>>> import numpy as np
>>> np.set_printoptions(precision=2, suppress=True, linewidth=100)
>>> J = np.load("dump.npy")
>>> J
array([[-15.,   8., -23.,  16.],
       [-30.,  16., -30.,  16.],
       [ 16.,  -8.,  24., -16.],
       [ 16.,  -8.,  16.,  -8.]])
>>> # null space of dimension 1
>>> np.linalg.matrix_rank(J, rtol=0.1)
np.int64(2)
>>> np.linalg.cond(J) > 100
np.True_
>>> [round(float(x), 2) for x in np.linalg.svd(J, compute_uv=False)[:3]]
[71.4, 8.93, 0.72]
>>> np.argsort(-np.linalg.norm(J, axis=0).round(6), kind="stable")[:3]
array([2, 0, 3])
>>> rng = np.random.default_rng(950)
>>> B = J + rng.integers(-2, 3, (4, 3)) @ rng.integers(-2, 3, (3, 4))
>>> B
array([[-11.,   4., -28.,  18.],
       [-32.,  20., -26.,  12.],
       [ 17.,  -8.,  25., -12.],
       [ 15., -10.,  15.,  -4.]])
>>> B - J
array([[ 4., -4., -5.,  2.],
       [-2.,  4.,  4., -4.],
       [ 1.,  0.,  1.,  4.],
       [-1., -2., -1.,  4.]])
>>> np.round(np.linalg.svd(B - J, compute_uv=False), 2) + 0
array([11.02,  5.1 ,  2.35,  0.  ])
>>> x = np.array([-1, -1, 2, 2])
>>> rhs = B @ x
>>> rhs
array([-13., -16.,  17.,  17.])
>>> np.round(np.linalg.solve(B.T, B[0]), 2) + 0
array([1., 0., 0., 0.])
>>> np.linalg.solve(B, rhs)
array([-1., -1.,  2.,  2.])
>>> np.round(np.linalg.solve(B, B[:, 1]), 2) + 0
array([0., 1., 0., 0.])
>>> np.linalg.solve(B, rhs + B[:, 0])
array([-0., -1.,  2.,  2.])
>>> K = np.load("out9.npy")
>>> K
array([[ 3., -2.,  0.,  0.],
       [-2.,  2., -2.,  0.],
       [ 0., -2.,  1., -2.],
       [ 0.,  0., -2.,  1.]])
>>> evals, V = np.linalg.eigh(K)
>>> evals.sum(), np.trace(K)
(np.float64(7.0), np.float64(7.0))
>>> evals
array([-1.79,  0.65,  3.  ,  5.14])
>>> np.round(V @ np.diag(evals) @ V.T, 2) + 0
array([[ 3., -2.,  0.,  0.],
       [-2.,  2., -2.,  0.],
       [ 0., -2.,  1., -2.],
       [ 0.,  0., -2.,  1.]])
>>> np.abs(V[:, -1]).round(6).argmax()
np.int64(1)
>>> np.linalg.svd(K, compute_uv=False)
array([5.14, 3.  , 1.79, 0.65])
>>> np.unique(evals.round(6) + 0, return_counts=True)[1]
array([1, 1, 1, 1])
>>> t = np.radians(26)
>>> R = np.eye(4)
>>> R[2, 2] = R[1, 1] = np.cos(t)
>>> R[2, 1], R[1, 2] = -np.sin(t), np.sin(t)
>>> R
array([[ 1.  ,  0.  ,  0.  ,  0.  ],
       [ 0.  ,  0.9 ,  0.44,  0.  ],
       [ 0.  , -0.44,  0.9 ,  0.  ],
       [ 0.  ,  0.  ,  0.  ,  1.  ]])
>>> B = K @ R.T
>>> round(np.linalg.det(R), 2), round(np.trace(R), 2)
(np.float64(1.0), np.float64(3.8))
>>> z = rng.permutation(4)
>>> z
array([2, 1, 3, 0])
>>> B = R[z][:, z]
>>> np.sort(np.abs(np.linalg.eigvals(B)))
array([1., 1., 1., 1.])
>>> round(np.linalg.det(B), 2), np.round(np.linalg.det(R[z]), 2)
(np.float64(1.0), np.float64(1.0))
>>> np.allclose(B, R)
False
>>> arr = np.array([[4, -4, 2, 0, 4],
...     [-4, 13, -11, -3, -10],
...     [2, -11, 10, 3, 8],
...     [0, -3, 3, 1, 2],
...     [4, -10, 8, 2, 8]])
>>> # symmetric
>>> np.linalg.matrix_rank(arr, rtol=0.1)
np.int64(2)
>>> [round(float(x), 2) for x in np.linalg.svd(arr, compute_uv=False)[:3]]
[31.93, 4.07, 0.0]
>>> np.linalg.cond(arr) > 100
np.True_
>>> np.argsort(-np.linalg.norm(arr, axis=0).round(6), kind="stable")[:3]
array([1, 2, 4])
>>> arr @ arr
array([[  52, -130,  104,   26,  104],
       [-130,  415, -350,  -95, -320],
       [ 104, -350,  298,   82,  268],
       [  26,  -95,   82,   23,   72],
       [ 104, -320,  268,   72,  248]])
>>> np.allclose(arr, arr.T)
True
>>> (arr + arr.T) / 2
array([[  4.,  -4.,   2.,   0.,   4.],
       [ -4.,  13., -11.,  -3., -10.],
       [  2., -11.,  10.,   3.,   8.],
       [  0.,  -3.,   3.,   1.,   2.],
       [  4., -10.,   8.,   2.,   8.]])
>>> np.linalg.matrix_power(arr, 4)
array([[  41912, -132860,  111904,   30316,  102544],
       [-132860,  423050, -356620,  -96730, -326320],
       [ 111904, -356620,  300668,   81572,  275048],
       [  30316,  -96730,   81572,   22138,   74592],
       [ 102544, -326320,  275048,   74592,  251728]])
>>> M = np.array([[0, -4, -3], [-4, -6, 4], [-3, 4, 0]])
>>> np.kron(np.eye(2, dtype=int), M)
array([[ 0, -4, -3,  0,  0,  0],
       [-4, -6,  4,  0,  0,  0],
       [-3,  4,  0,  0,  0,  0],
       [ 0,  0,  0,  0, -4, -3],
       [ 0,  0,  0, -4, -6,  4],
       [ 0,  0,  0, -3,  4,  0]])
>>> np.einsum("ii->", M)
np.int64(-6)
>>> round(np.linalg.det(M[::-1]), 2)
np.float64(-150.0)
>>> np.poly(M)
array([   1.,    6.,  -41., -150.])
>>> np.linalg.norm(M, axis=0)
array([5.  , 8.25, 5.  ])
>>> np.round(np.linalg.norm(M[1] - M[0]), 2)
np.float64(8.31)
>>> np.round(np.linalg.norm(M, 1), 2), round(float(np.linalg.norm(M, np.inf)), 2)
(np.float64(14.0), 14.0)
>>> round(np.abs(np.linalg.eigvals(M)).max(), 2)
np.float64(8.73)
>>> (M - M.T) / 2
array([[0., 0., 0.],
       [0., 0., 0.],
       [0., 0., 0.]])
>>> (M + M.T) / 2
array([[ 0., -4., -3.],
       [-4., -6.,  4.],
       [-3.,  4.,  0.]])
>>> assert M == M.T
Traceback (most recent call last):
  File "<python-input-64>", line 1, in <module>
    assert M == M.T
           ^^^^^^^^
ValueError: The truth value of an array with more than one element is ambiguous. Use a.any() or a.all()
>>> np.trace(M)
np.int64(-6)
>>> O, _ = np.linalg.qr(np.array([[0.9, -1.4, -0.5, -1.7],
...     [-1.1, -0.4, -1.1, -0.4],
...     [0.2, 0.9, 0.3, 0.0],
...     [0.1, -1.3, 1.5, -0.3]]))
>>> V, _ = np.linalg.qr(np.array([[-0.8, -0.9, -1.6, -1.5, 0.0],
...     [-1.0, 0.0, 1.1, 0.4, 0.7],
...     [0.2, -1.2, 0.3, 2.7, -1.6],
...     [-0.4, -1.1, 1.0, -0.7, 0.2],
...     [-0.5, 0.6, 1.3, 0.9, 0.2]]))
>>> sig = 20 * 0.7 ** np.arange(4)
>>> A = O[:, :4] * sig @ V[:4]
>>> A
array([[10.67, -5.74, -6.28, -7.07,  1.3 ],
       [-5.89,  5.34, 12.  , -4.03,  7.62],
       [-4.45,  1.93, -6.75, -1.8 , -3.88],
       [ 7.31,  6.5 , -1.64,  2.29,  5.36]])
>>> np.round(np.linalg.eigvals(arr).sum().real, 2)
np.float64(36.0)
>>> np.round(np.linalg.det(2 * arr), 2), round(np.linalg.det(arr), 2)
(np.float64(0.0), np.float64(0.0))
>>> np.round(np.poly(arr), 2) + 0
array([  1., -36., 130.,   0.,   0.,   0.])
>>> np.einsum("ij,ji->", arr, arr)
np.int64(1036)
>>> np.kron(np.eye(2, dtype=int), arr)
array([[  4,  -4,   2,   0,   4,   0,   0,   0,   0,   0],
       [ -4,  13, -11,  -3, -10,   0,   0,   0,   0,   0],
       [  2, -11,  10,   3,   8,   0,   0,   0,   0,   0],
       [  0,  -3,   3,   1,   2,   0,   0,   0,   0,   0],
       [  4, -10,   8,   2,   8,   0,   0,   0,   0,   0],
       [  0,   0,   0,   0,   0,   4,  -4,   2,   0,   4],
       [  0,   0,   0,   0,   0,  -4,  13, -11,  -3, -10],
       [  0,   0,   0,   0,   0,   2, -11,  10,   3,   8],
       [  0,   0,   0,   0,   0,   0,  -3,   3,   1,   2],
       [  0,   0,   0,   0,   0,   4, -10,   8,   2,   8]])
